% python3 -q
>>> import numpy as np
>>> import numpy.linalg as la
>>> np.set_printoptions(precision=3, suppress=True, linewidth=160)
>>> arr = np.load("mat.npy")
>>> arr
array([[0, 0, 0, 0],
       [0, 2, 0, 0],
       [0, 0, 0, 0],
       [0, 0, 0, 2]])
>>> np.diff(arr, axis=0)
array([[ 0,  2,  0,  0],
       [ 0, -2,  0,  0],
       [ 0,  0,  0,  2]])
>>> arr.shape
(4, 4)
>>> la.matrix_rank(arr)
np.int64(2)
>>> arr.sum(axis=0)
array([0, 2, 0, 2])
>>> la.svd(arr, compute_uv=False)
array([2., 2., 0., 0.])
>>> M = np.loadtxt("dump.csv", delimiter=",")
>>> M
array([[ 4.162, -0.334,  0.665,  0.399, -0.474,  0.331,  0.545,  0.281, -0.282],
       [-0.334,  3.522, -0.322,  0.119, -0.477, -0.086,  0.165,  0.361,  0.374],
       [ 0.665, -0.322,  2.665,  0.606,  0.978, -0.177,  0.272,  0.435,  0.714],
       [ 0.399,  0.119,  0.606,  1.472,  0.272,  0.958, -0.001, -1.184,  0.533],
       [-0.474, -0.477,  0.978,  0.272,  2.846,  0.55 ,  0.459, -0.269, -0.384],
       [ 0.331, -0.086, -0.177,  0.958,  0.55 ,  2.877,  0.175,  0.9  ,  0.379],
       [ 0.545,  0.165,  0.272, -0.001,  0.459,  0.175,  2.446, -0.539,  0.004],
       [ 0.281,  0.361,  0.435, -1.184, -0.269,  0.9  , -0.539,  4.014, -0.558],
       [-0.282,  0.374,  0.714,  0.533, -0.384,  0.379,  0.004, -0.558,  2.996]])
>>> round(float(np.trace(la.pinv(M) @ M)), 3)
8.0
>>> M @ la.pinv(M) @ M
array([[ 4.162, -0.334,  0.665,  0.399, -0.474,  0.331,  0.545,  0.281, -0.282],
       [-0.334,  3.522, -0.322,  0.119, -0.477, -0.086,  0.165,  0.361,  0.374],
       [ 0.665, -0.322,  2.665,  0.606,  0.978, -0.177,  0.272,  0.435,  0.714],
       [ 0.399,  0.119,  0.606,  1.472,  0.272,  0.958, -0.001, -1.184,  0.533],
       [-0.474, -0.477,  0.978,  0.272,  2.846,  0.55 ,  0.459, -0.269, -0.384],
       [ 0.331, -0.086, -0.177,  0.958,  0.55 ,  2.877,  0.175,  0.9  ,  0.379],
       [ 0.545,  0.165,  0.272, -0.001,  0.459,  0.175,  2.446, -0.539,  0.004],
       [ 0.281,  0.361,  0.435, -1.184, -0.269,  0.9  , -0.539,  4.014, -0.558],
       [-0.282,  0.374,  0.714,  0.533, -0.384,  0.379,  0.004, -0.558,  2.996]])
>>> np.allclose(M[:-1].T @ la.lstsq(M[:-1].T, M[-1])[0], M[-1])
True
>>> np.unique(M.round(6), axis=0).shape
(9, 9)
>>> E = np.loadtxt("out14.csv", delimiter=",")
>>> E
array([[ 1.   ,  0.629, -0.997, -0.996, -0.999,  0.129, -0.999, -0.77 , -0.592],
       [-0.291,  0.664, -0.454,  0.197, -0.159,  0.245,  0.02 , -0.04 , -0.139],
       [-0.982,  0.907,  0.969, -0.454, -0.446, -0.149, -0.77 ,  0.578,  0.951],
       [-0.967,  1.   , -0.988,  0.508, -0.939,  0.898, -0.68 , -0.11 , -0.168],
       [-1.   , -0.963,  1.   ,  0.923,  0.998, -0.721,  0.98 ,  0.869,  0.967],
       [ 0.834, -0.686, -0.744,  0.197,  0.235,  0.04 ,  0.446, -0.31 , -0.706],
       [-0.446, -0.963,  0.953,  0.217,  0.845, -0.537,  0.641,  0.31 ,  0.446],
       [ 0.345,  0.363, -0.38 , -0.282, -0.454,  0.08 , -0.405, -0.09 , -0.03 ],
       [-1.   ,  0.986,  0.999,  0.537,  0.578, -0.06 , -0.06 ,  0.851,  0.991],
       [-0.851,  0.965, -0.789,  0.711,  0.01 ,  0.585,  0.454, -0.03 , -0.371],
       [-0.999,  0.837,  0.997,  0.414,  0.647, -0.217,  0.11 ,  0.757,  0.97 ],
       [ 1.   ,  0.485, -1.   , -0.762, -0.988,  0.726, -0.824, -0.934, -0.997],
       [ 0.77 , -0.523,  0.11 , -0.653, -0.508, -0.245, -0.629, -0.08 ,  0.178],
       [ 0.999, -0.883, -0.994, -0.319, -0.493,  0.159,  0.06 , -0.726, -0.964],
       [-0.235, -0.711,  0.3  ,  0.544,  0.735, -0.1  ,  0.735,  0.04 , -0.273],
       [-1.   , -0.585,  1.   ,  0.821,  0.981, -0.551,  0.892,  0.831,  0.967],
       [ 0.997,  0.664, -0.998, -0.696, -0.953,  0.493, -0.814, -0.716, -0.912],
       [ 0.999, -0.774, -0.999,  0.04 , -0.501,  0.438,  0.388, -0.824, -0.992],
       [ 0.984, -0.883, -0.658, -0.691, -0.523, -0.254, -0.523, -0.38 , -0.508],
       [ 0.814, -0.995,  0.947, -0.611,  0.565, -0.731, -0.02 ,  0.139,  0.446],
       [ 0.915,  0.827, -0.856, -0.872, -0.961,  0.178, -0.951, -0.31 ,  0.04 ],
       [ 0.999,  0.898, -1.   , -0.874, -0.991,  0.598, -0.954, -0.789, -0.926],
       [ 0.881,  0.753, -0.941, -0.515, -0.848,  0.336, -0.711, -0.388, -0.515],
       [-1.   ,  0.98 ,  0.997,  0.8  ,  0.804,  0.06 ,  0.515,  0.824,  0.977],
       [-0.998,  0.976,  0.991, -0.43 , -0.485, -0.119, -0.831,  0.711,  0.983],
       [ 0.867,  0.282, -0.749, -0.623, -0.77 ,  0.08 , -0.716, -0.273, -0.235],
       [ 0.947, -0.336, -0.991,  0.664,  0.282,  0.462,  0.789, -0.598, -0.963],
       [ 1.   , -0.986, -1.   , -0.757, -0.851,  0.149, -0.345, -0.915, -0.997],
       [ 0.905,  0.971, -0.943, -0.905, -0.987,  0.371, -0.979, -0.354,  0.07 ],
       [-0.999,  0.264,  1.   ,  0.207,  0.8  , -0.544,  0.08 ,  0.834,  0.989],
       [-0.977, -0.793,  0.937,  0.919,  0.978, -0.188,  0.969,  0.43 ,  0.159],
       [ 0.915,  0.585, -0.987,  0.159, -0.544,  0.493,  0.05 , -0.53 , -0.879],
       [ 0.77 ,  0.996, -0.998, -0.03 , -0.944,  0.797, -0.67 , -0.572, -0.848],
       [ 0.814, -0.901, -0.454,  0.282,  0.558, -0.129,  0.635, -0.245, -0.67 ],
       [ 0.984,  0.572, -0.997, -0.1  , -0.766,  0.537, -0.226, -0.658, -0.934]])
>>> u = np.array([-4, 1])
>>> np.convolve(E[0], u)
array([-4.   , -1.516,  4.617,  2.987,  3.   , -1.515,  4.125,  2.081,  1.598, -0.592])
>>> np.cross(E[0, :3], E[29, :3])
array([ 0.892, -0.004,  0.892])
>>> np.polyval(u, E[0])
array([-3.   , -1.516,  4.988,  4.984,  4.996,  0.484,  4.996,  4.08 ,  3.368])
>>> Xs = (E - E.mean(axis=0)) / E.std(axis=0)
>>> Xs.std(axis=0)
array([1., 1., 1., 1., 1., 1., 1., 1., 1.])
>>> c = la.lstsq(np.delete(Xs, 0, axis=1), Xs[:, 0])[0]
>>> np.round(1 - np.var(Xs[:, 0] - np.delete(Xs, 0, axis=1) @ c), 3)
np.float64(0.906)
>>> idx = E[:, 4] > np.median(E[:, 4])
>>> u = E[idx].mean(axis=0) - E[~idx].mean(axis=0)
>>> np.argsort(-np.abs(u).round(6), kind="stable")
array([4, 2, 0, 6, 3, 8, 7, 5, 1])
>>> u
array([-1.078, -0.367,  1.148,  0.831,  1.249, -0.465,  0.929,  0.782,  0.788])
>>> np.round((((E - E.mean(axis=0)) @ u > 0) == idx).mean(), 3)
np.float64(0.886)
>>> ((E - E.mean(axis=0)) @ u > 0).astype(int)
array([0, 1, 1, 0, 1, 0, 1, 0, 1, 1, 1, 0, 0, 0, 1, 1, 0, 0, 0, 1, 0, 0, 0, 1, 1, 0, 0, 0, 0, 1, 1, 0, 0, 1, 0])
>>> Xs = E - E.mean(axis=0)
>>> U, sigma, VT = la.svd(Xs, full_matrices=False)
>>> (np.sign(U[:, 0]) == np.sign(U[0, 0])).astype(int)
array([1, 0, 0, 1, 0, 1, 0, 1, 0, 0, 0, 1, 1, 1, 0, 0, 1, 1, 1, 0, 1, 1, 1, 0, 0, 1, 1, 1, 1, 0, 0, 1, 1, 0, 1])
>>> np.round(sigma ** 2 / (sigma ** 2).sum(), 3) + 0
array([0.633, 0.223, 0.106, 0.022, 0.009, 0.004, 0.002, 0.001, 0.   ])
>>> np.round((sigma ** 2).sum() ** 2 / (sigma ** 4).sum(), 3)
np.float64(2.167)
